$ python3 -q
>>> import numpy as np
>>> import numpy.linalg as la
>>> np.set_printoptions(precision=1, suppress=True, linewidth=120, floatmode="fixed")
>>> rnd = lambda a: np.round(a, 1) + 0
>>> J = np.array([[12.0, -12.9, -15.6],
...     [-3.9, -0.8, 14.5],
...     [13.6, -14.0, -16.4],
...     [-4.3, -2.7, 11.7],
...     [11.5, -11.8, -16.8],
...     [13.6, -13.8, -19.0],
...     [-3.7, -2.7, 13.1],
...     [-4.3, -1.8, 12.2],
...     [13.0, -12.7, -18.8],
...     [11.3, -12.6, -16.9],
...     [-4.7, -0.5, 13.9],
...     [11.9, -14.0, -17.1],
...     [-3.6, -4.9, 13.4],
...     [-3.5, -1.4, 14.5]])
>>> O, r_ = la.qr(J)
>>> O.shape, r_.shape
((14, 3), (3, 3))
>>> rnd(O @ r_)
array([[ 12.0, -12.9, -15.6],
       [ -3.9,  -0.8,  14.5],
       [ 13.6, -14.0, -16.4],
       [ -4.3,  -2.7,  11.7],
       [ 11.5, -11.8, -16.8],
       [ 13.6, -13.8, -19.0],
       [ -3.7,  -2.7,  13.1],
       [ -4.3,  -1.8,  12.2],
       [ 13.0, -12.7, -18.8],
       [ 11.3, -12.6, -16.9],
       [ -4.7,  -0.5,  13.9],
       [ 11.9, -14.0, -17.1],
       [ -3.6,  -4.9,  13.4],
       [ -3.5,  -1.4,  14.5]])
>>> rnd(O)
array([[-0.3, -0.1, -0.1],
       [ 0.1, -0.3, -0.5],
       [-0.4, -0.1, -0.4],
       [ 0.1, -0.4,  0.3],
       [-0.3, -0.1,  0.1],
       [-0.4, -0.1, -0.1],
       [ 0.1, -0.4, -0.1],
       [ 0.1, -0.3,  0.1],
       [-0.4, -0.1, -0.1],
       [-0.3, -0.1,  0.3],
       [ 0.1, -0.3, -0.1],
       [-0.3, -0.2,  0.3],
       [ 0.1, -0.5,  0.2],
       [ 0.1, -0.3, -0.5]])
>>> rnd(r_)
array([[-34.6,  31.4,  54.1],
       [  0.0,  16.4, -18.8],
       [  0.0,   0.0,  -7.5]])
>>> rnd(O.T @ O)
array([[1.0, 0.0, 0.0],
       [0.0, 1.0, 0.0],
       [0.0, 0.0, 1.0]])
>>> Ac = J - J.mean(axis=0)
>>> V = la.svd(Ac)[2][:2]
>>> B = Ac - Ac @ V.T @ V
>>> rnd(np.diag(V.T @ V))
array([0.2, 0.9, 0.9])
>>> rnd((Ac @ V.T).std(axis=0))
array([18.2,  1.0])
>>> rnd(B.std(axis=0))
array([0.6, 0.2, 0.2])
>>> la.norm(B, axis=1).round(6).argmax()
np.int64(13)
>>> gram = np.cov(J, rowvar=False)
>>> rnd(np.corrcoef(J[:, 1], J[:, 2])[0, 1])
np.float64(1.0)
>>> rnd(gram)
array([[  73.1,  -49.0, -135.2],
       [ -49.0,   33.9,   90.9],
       [-135.2,   90.9,  252.6]])
>>> rnd(np.polyfit(J[:, 1], J[:, 2], 1))
array([ 2.7, 18.4])
>>> np.argwhere(np.triu(np.abs(np.corrcoef(J.T)) > 0.8, 1))
array([[0, 1],
       [0, 2],
       [1, 2]])
>>> rnd(J.std(axis=0))
array([ 8.2,  5.6, 15.3])
>>> rnd(np.corrcoef(J.T))
array([[ 1.0, -1.0, -1.0],
       [-1.0,  1.0,  1.0],
       [-1.0,  1.0,  1.0]])
